$ ipython --no-banner

In [1]: import numpy as np

In [2]: np.set_printoptions(precision=3, suppress=True, linewidth=200, legacy="1.25")

In [3]: def rd(a):
   ...:     return np.round(a, 3) + 0
   ...: 

In [4]: E = np.load("test2.npy")

In [5]: E
Out[5]: 
array([[-2,  9, -2,  5],
       [ 0,  9,  9, -3],
       [ 0,  0, -6,  2],
       [ 0,  0,  0, -8]])

In [6]: np.einsum("ii->", E)
Out[6]: -7

In [7]: rd(np.linalg.det(2 * E)), rd(np.linalg.det(E))
Out[7]: (-13824.0, -864.0)

In [8]: rd(np.linalg.eigvals(E).sum().real)
Out[8]: -7.0

In [9]: rd(np.linalg.det(E.T))
Out[9]: -864.0

In [10]: np.kron(np.eye(2, dtype=int), E)
Out[10]: 
array([[-2,  9, -2,  5,  0,  0,  0,  0],
       [ 0,  9,  9, -3,  0,  0,  0,  0],
       [ 0,  0, -6,  2,  0,  0,  0,  0],
       [ 0,  0,  0, -8,  0,  0,  0,  0],
       [ 0,  0,  0,  0, -2,  9, -2,  5],
       [ 0,  0,  0,  0,  0,  9,  9, -3],
       [ 0,  0,  0,  0,  0,  0, -6,  2],
       [ 0,  0,  0,  0,  0,  0,  0, -8]])

In [11]: np.einsum("ij,ji->", E, E)
Out[11]: 185

In [12]: rd(np.linalg.det(E[::-1]))
Out[12]: -864.0

In [13]: E.reshape(-1, 2)
Out[13]: 
array([[-2,  9],
       [-2,  5],
       [ 0,  9],
       [ 9, -3],
       [ 0,  0],
       [-6,  2],
       [ 0,  0],
       [ 0, -8]])

In [14]: E.reshape(2, -1)
Out[14]: 
array([[-2,  9, -2,  5,  0,  9,  9, -3],
       [ 0,  0, -6,  2,  0,  0,  0, -8]])

In [15]: blk = E.reshape(4, 2, -1)

In [16]: np.einsum("ihd,jhd->hij", blk, blk).shape
Out[16]: (2, 4, 4)

In [17]: blk.sum(axis=1)
Out[17]: 
array([[-4, 14],
       [ 9,  6],
       [-6,  2],
       [ 0, -8]])

In [18]: X = np.load("mat.npy")

In [19]: X
Out[19]: 
array([[ 2.047,  4.074, -3.956],
       [ 1.979,  3.902, -3.981],
       [ 2.036,  3.978, -3.972],
       [ 1.924,  4.037, -4.067],
       [ 2.052,  4.014, -4.   ],
       [ 2.043,  4.011, -4.007],
       [ 1.958,  3.005,  0.929],
       [ 2.031,  3.022,  1.029],
       [ 1.96 ,  3.027,  0.963],
       [ 2.015,  2.986,  1.023],
       [ 1.966,  3.005,  0.917],
       [ 2.055,  2.95 ,  0.986],
       [ 1.908, -0.027, -1.094],
       [ 2.032,  0.016, -1.052],
       [ 1.994,  0.011, -1.074],
       [ 2.074,  0.069, -1.023],
       [ 1.983, -0.116, -0.94 ],
       [ 1.96 ,  0.064, -0.948]])

In [20]: Xs = X - X.mean(axis=0)

In [21]: V = np.linalg.svd(Xs)[2][:1]

In [22]: M2 = Xs - Xs @ V.T @ V

In [23]: np.linalg.norm(M2, axis=1).round(6).argmax()
Out[23]: 12

In [24]: rd(np.cov(Xs @ V.T, rowvar=False))
Out[24]: 5.193
